>>> import numpy as np
>>> np.set_printoptions(precision=2, suppress=True, linewidth=200, sign=" ")
>>> W0 = np.loadtxt("dump.csv", delimiter=",")
>>> print(W0)
[[ 0.5   1.3   5.18 -0.9 ]
 [-0.5   0.5   2.23 -1.1 ]
 [ 0.6  -1.   -3.95 -1.2 ]
 [ 1.1  -0.5  -2.29 -0.2 ]
 [ 0.3   0.4   1.74  0.4 ]
 [-0.9  -0.3  -0.43 -0.4 ]
 [ 0.    2.4   9.83 -0.9 ]
 [ 2.4  -1.5  -6.83 -0.6 ]
 [ 1.1  -1.2  -4.7   0.9 ]
 [ 0.3   0.3   1.14  0.6 ]
 [-1.3   0.7   3.2  -0.4 ]
 [-0.2   0.3   1.41 -1.8 ]
 [ 1.4  -0.9  -3.53 -0.8 ]
 [-1.7  -1.2  -4.65  0.1 ]
 [-0.7   2.2   8.75 -0.7 ]
 [ 0.9   0.   -0.24  1.1 ]]
>>> proj = W0 @ np.linalg.solve(W0.T @ W0, W0.T)
>>> print(proj @ W0[:, 2])
[ 5.18  2.23 -3.95 -2.29  1.74 -0.43  9.83 -6.83 -4.7   1.14  3.2   1.41 -3.53 -4.65  8.75 -0.24]
>>> print(np.allclose(proj @ proj, proj))
True
>>> vec = np.array([-2, 2, 1, 0])
>>> y = W0 @ vec
>>> b, lr = np.zeros(4), 1 / np.linalg.norm(W0, 2) ** 2
>>> for i in range(5):
...     b -= lr * W0.T @ (W0 @ b - y)
...     if i % 1 == 0: print(i, round(np.linalg.norm(W0 @ b - y), 2))
... 
0 6.62
1 6.35
2 6.09
3 5.84
4 5.6
>>> print(b)
[-0.48  0.36  1.54 -0.04]
>>> print(round(float(np.linalg.cond(W0)), 2))
83.57
>>> Xc = (W0 - W0.mean(axis=0)) / W0.std(axis=0)
>>> print(Xc.std(axis=0))
[ 1.  1.  1.  1.]
>>> print(np.argwhere(np.abs(Xc) > 2))
[[ 6  1]
 [ 6  2]
 [ 7  0]]
>>> b = np.linalg.lstsq(np.delete(Xc, 0, axis=1), Xc[:, 0])[0]
>>> print(b)
[ 9.15 -9.57 -0.03]
>>> print(round(1 - np.var(Xc[:, 0] - np.delete(Xc, 0, axis=1) @ b), 2))
0.58
>>> Xc = W0 - W0.mean(axis=0)
>>> left, sv, Vh = np.linalg.svd(Xc, full_matrices=False)
>>> print(round(float((sv ** 2).sum() ** 2 / (sv ** 4).sum()), 2))
1.13
>>> print(np.round(Xc.mean(axis=0), 2) + 0)
[ 0.  0.  0.  0.]
>>> print(np.abs(Vh[0]).argmax())
2
>>> print(np.abs(Vh[-1]))
[ 0.06  0.97  0.24  0.01]
>>> print(np.abs(left[:, 0]).argmax())
6
>>> print(np.round(sv ** 2 / (sv ** 2).sum(), 2) + 0)
[ 0.94  0.04  0.02  0.  ]
>>> J = np.array([[-2, -2, 2, -1, 2],
...     [6, 6, -6, 3, -6],
...     [-6, -6, 6, -3, 6],
...     [2, 2, -2, 1, -2]])
>>> # null space of dimension 4
>>> def softmax(z):
...     e = np.exp(z - z.max(axis=-1, keepdims=True))
...     return e / e.sum(axis=-1, keepdims=True)
... 
>>> print(np.round(softmax(J[2] + -3), 2) + 0)
[ 0.   0.   0.5  0.   0.5]
>>> print(softmax(J).sum(axis=1))
[ 1.  1.  1.  1.]
>>> print(np.round(softmax(10 * J[2]), 2) + 0)
[ 0.   0.   0.5  0.   0.5]
>>> print(np.round(softmax(J[2]), 2) + 0)
[ 0.   0.   0.5  0.   0.5]
>>> scores = J @ J.T / np.sqrt(5)
>>> print(softmax(scores).round(6).argmax(axis=1))
[ 2  1  2  1]
>>> u = np.array([0, -2, -3, 0, 0]) + 0.5
>>> F = np.outer(u, u) / (u @ u)
>>> print(F)
[[ 0.03 -0.08 -0.14  0.03  0.03]
 [-0.08  0.24  0.41 -0.08 -0.08]
 [-0.14  0.41  0.68 -0.14 -0.14]
 [ 0.03 -0.08 -0.14  0.03  0.03]
 [ 0.03 -0.08 -0.14  0.03  0.03]]
>>> # symmetric, so the eigenvalues are real
>>> print(np.argsort(-np.linalg.norm(F, axis=0).round(6), kind="stable")[:3])
[ 2  1  0]
>>> print(round(float(np.linalg.norm(F, 2) / np.linalg.norm(F)), 2))
1.0
>>> print([round(float(x), 2) for x in np.linalg.svd(F, compute_uv=False)[:3]])
[1.0, 0.0, 0.0]
>>> vec = np.array([-1, 0, 1, -1, -2])
>>> print(np.sign((F @ vec).round(6)))
[-1.  1.  1. -1. -1.]
>>> print(F @ vec)
[-0.24  0.73  1.22 -0.24 -0.24]
>>> print(F @ np.ones(5))
[-0.14  0.41  0.68 -0.14 -0.14]
>>> print(np.linalg.norm(F @ vec) <= np.linalg.norm(F, 2) * np.linalg.norm(vec) + 1e-9)
True
>>> print((F * vec).sum(axis=1))
[-0.24  0.73  1.22 -0.24 -0.24]
>>> ev, V = np.linalg.eigh(F)
>>> print(np.round(np.linalg.svd(F, compute_uv=False), 2) + 0)
[ 1.  0.  0.  0.  0.]
>>> print(np.linalg.eigvalsh(F + -3 * np.eye(5)))
[-3. -3. -3. -3. -2.]
>>> print(np.unique(ev.round(6) + 0, return_counts=True)[1])
[ 4  1]
>>> print(V @ np.diag(ev) @ V.T)
[[ 0.03 -0.08 -0.14  0.03  0.03]
 [-0.08  0.24  0.41 -0.08 -0.08]
 [-0.14  0.41  0.68 -0.14 -0.14]
 [ 0.03 -0.08 -0.14  0.03  0.03]
 [ 0.03 -0.08 -0.14  0.03  0.03]]
>>> print(np.abs(V[:, -1]))
[ 0.16  0.49  0.82  0.16  0.16]
>>> print(np.round(np.linalg.eigvalsh(F @ F), 2) + 0)
[ 0.  0.  0.  0.  1.]
>>> mat = np.load("arr.npy")
>>> print(mat)
[[14  3  9 13]
 [ 3 12 -8 -9]
 [ 9 -8 -4 -7]
 [13 -9 -7  6]]
>>> # symmetric
>>> ev, V = np.linalg.eigh(mat)
>>> print(np.round(V.T @ mat @ V, 2) + 0)
[[-19.42   0.     0.     0.  ]
 [  0.     6.74   0.     0.  ]
 [  0.     0.    15.43   0.  ]
 [  0.     0.     0.    25.25]]
>>> print(np.round(V.T @ V, 2) + 0)
[[ 1.  0.  0.  0.]
 [ 0.  1.  0.  0.]
 [ 0.  0.  1.  0.]
 [ 0.  0.  0.  1.]]
>>> print(np.linalg.eigvalsh(mat @ mat))
[  45.4   237.94  376.97  637.68]
>>> print(np.unique(ev.round(6) + 0, return_counts=True)[1])
[ 1  1  1  1]
>>> print(ev)
[-19.42   6.74  15.43  25.25]
>>> print(V @ np.diag(ev) @ V.T)
[[14.  3.  9. 13.]
 [ 3. 12. -8. -9.]
 [ 9. -8. -4. -7.]
 [13. -9. -7.  6.]]
>>> print(np.abs(V[:, -1]))
[ 0.72  0.34  0.17  0.58]
>>> X = np.loadtxt("out1.csv", delimiter=",")
>>> print(X)
[[-1.  1.  2.]
 [-6. -1. -1.]
 [ 2.  5. -5.]
 [-9.  9.  1.]
 [ 2.  5. -5.]]
>>> # rows 2 and 4 are equal
>>> vec = np.array([1, 2, 1])
>>> y = X @ vec
>>> print(y)
[ 3. -9.  7. 10.  7.]
>>> print(np.linalg.lstsq(X, y)[0])
[ 1.  2.  1.]
>>> print(np.round(np.linalg.pinv(X) @ X, 2) + 0)
[[ 1.  0.  0.]
 [ 0.  1.  0.]
 [ 0.  0.  1.]]
>>> rng = np.random.default_rng(15)
>>> y = y + 0.02 * rng.normal(size=5)
>>> print(y)
[ 2.97 -9.02  7.01  9.99  7.01]
>>> b, *_ = np.linalg.lstsq(X, y)
>>> print(np.round(np.linalg.norm(y - X @ b), 2))
0.03
>>> feats = np.loadtxt("sample16.csv", delimiter=",")
>>> print(feats)
[[ 0.32  0.09 -0.26 -0.27  0.26]
 [ 0.09  0.76  0.31 -0.01  0.28]
 [-0.26  0.31  0.42  0.26 -0.1 ]
 [-0.27 -0.01  0.26  0.24 -0.2 ]
 [ 0.26  0.28 -0.1  -0.2   0.27]]
>>> # symmetric, so the eigenvalues are real
>>> left, sv, Vh = np.linalg.svd(feats)
>>> V = Vh[:(sv > 1e-8).sum()]
>>> vec = feats[2] + -2 * feats[3] + rng.integers(2) * np.eye(5)[1]
>>> print(vec)
[ 0.28  0.32 -0.1  -0.22  0.3 ]
>>> print(V.T @ V)
[[ 0.32  0.09 -0.26 -0.27  0.26]
 [ 0.09  0.76  0.31 -0.01  0.28]
 [-0.26  0.31  0.42  0.26 -0.1 ]
 [-0.27 -0.01  0.26  0.24 -0.2 ]
 [ 0.26  0.28 -0.1  -0.2   0.27]]
>>> print(np.round(np.linalg.norm(vec - V.T @ V @ vec), 2))
0.0
>>> print(np.linalg.matrix_rank(np.vstack([feats, vec])))
2
>>> vec = np.array([1, 3, 2, 0, 3])
>>> print(feats @ vec)
[ 0.84  3.83  1.19 -0.37  1.7 ]
>>> print(np.linalg.eigvalsh(2 * feats - np.eye(5)))
[-1. -1. -1.  1.  1.]
>>> print(np.trace(feats))
2.0
>>> print(feats @ feats @ vec)
[ 0.84  3.83  1.19 -0.37  1.7 ]
>>> print(feats @ np.linalg.pinv(feats) @ feats)
[[ 0.32  0.09 -0.26 -0.27  0.26]
 [ 0.09  0.76  0.31 -0.01  0.28]
 [-0.26  0.31  0.42  0.26 -0.1 ]
 [-0.27 -0.01  0.26  0.24 -0.2 ]
 [ 0.26  0.28 -0.1  -0.2   0.27]]
>>> print(np.unique(feats.round(6), axis=0).shape)
(5, 5)
>>> print(np.linalg.lstsq(feats[:-1].T, feats[-1])[2])
2
>>> proj = np.triu(np.array([[1, 2, 0, 0, 3],
...     [0, 3, 0, 0, 3],
...     [2, 0, 2, 1, 2],
...     [0, 0, 2, 0, 2],
...     [3, 3, 3, 0, 0]]), 1) + np.eye(5)
>>> A2 = proj @ feats @ np.linalg.inv(proj)
>>> print(np.round(np.poly(A2), 2) + 0)
[ 1. -2.  1.  0.  0.  0.]
>>> ev, V = np.linalg.eigh(feats)
>>> vec = np.array([-2, 0, 2, 1, 1])
>>> print(np.round(vec @ feats @ vec / (vec @ vec), 2), np.round(ev[0], 2), np.round(ev[-1], 2))
0.58 0.0 1.0
>>> print(np.round(np.linalg.eigvalsh(feats[1:, 1:]), 2) + 0)
[ 0.    0.    0.68  1.  ]
>>> print(round(float(np.abs(feats).sum(axis=1).max()), 2), np.round(np.abs(ev).max(), 2))
1.45 1.0
>>> arr = np.load("test10.npy")
>>> print(arr)
[[  4   5   6]
 [  7   8   9]
 [ 10  11  12]
 [ 13  14  15]]
>>> # rows and columns are dependent
>>> print(np.linalg.lstsq(arr[:-1].T, arr[-1])[2])
2
>>> print(np.allclose(arr[:-1].T @ np.linalg.lstsq(arr[:-1].T, arr[-1])[0], arr[-1]))
True
>>> print(np.abs(np.diag(np.linalg.qr(arr)[1])) > 1e-9)
[ True  True False]
>>> A2 = arr + rng.integers(-2, 3, (4, 2)) @ rng.integers(-2, 3, (2, 3))
>>> print(A2)
[[  2   9   8]
 [  7   6   7]
 [ 14   5  10]
 [ 15   8  11]]
>>> print(np.linalg.matrix_rank(A2 - arr, tol=1e-8))
2
>>> print(np.round(np.linalg.svd(A2 - arr, compute_uv=False), 2) + 0)
[ 11.75   2.43   0.  ]
>>> print(np.abs(A2 - arr).sum(axis=1))
[  8   4  12  12]
>>> print(np.count_nonzero(arr))
12
>>> print(arr.mean(axis=0))
[  8.5   9.5  10.5]
>>> print(np.unravel_index(np.abs(arr).argmax(), arr.shape))
(np.int64(3), np.int64(2))
>>> print(np.round(np.linalg.norm(arr), 2))
35.01
>>> print(arr.sum(axis=0))
[ 34  38  42]
>>> print(arr.sum(axis=1))
[ 15  24  33  42]
>>> print(np.abs(arr).max())
15
>>> print(np.linalg.matrix_rank(arr))
2
>>> print(np.round(np.linalg.svd(arr, compute_uv=False), 2) + 0)
[ 35.     0.94   0.  ]
>>> left, sv, Vh = np.linalg.svd(arr)
>>> print(np.argmax(sv[:-1] / (sv[1:] + 1e-6)) + 1)
2
>>> A2 = left[:, :2] @ np.diag(sv[:2]) @ Vh[:2]
>>> print(np.linalg.matrix_rank(arr, rtol=0.05))
1
>>> print(round(float(np.linalg.norm(arr - A2) / np.linalg.norm(arr)), 2))
0.0
>>> print(np.linalg.matrix_rank(A2))
2
>>> print(np.round(np.linalg.norm(arr - A2, 2), 2), np.round(sv[2], 2))
0.0 0.0
>>> E = np.array([[1, -1, 1], [1, 0, 0], [1, 1, 1], [1, 2, 4]])
>>> vec = np.array([3, 2, 0])
>>> y = E @ vec
>>> print(np.round(np.linalg.lstsq(E, y)[0], 2) + 0)
[ 3.  2.  0.]
>>> y = y + 0.02 * rng.normal(size=4)
>>> print(y)
[ 1.    3.01  5.03  7.01]
>>> b, *_ = np.linalg.lstsq(E, y)
>>> print(round(np.linalg.norm(y - E @ b), 2))
0.01
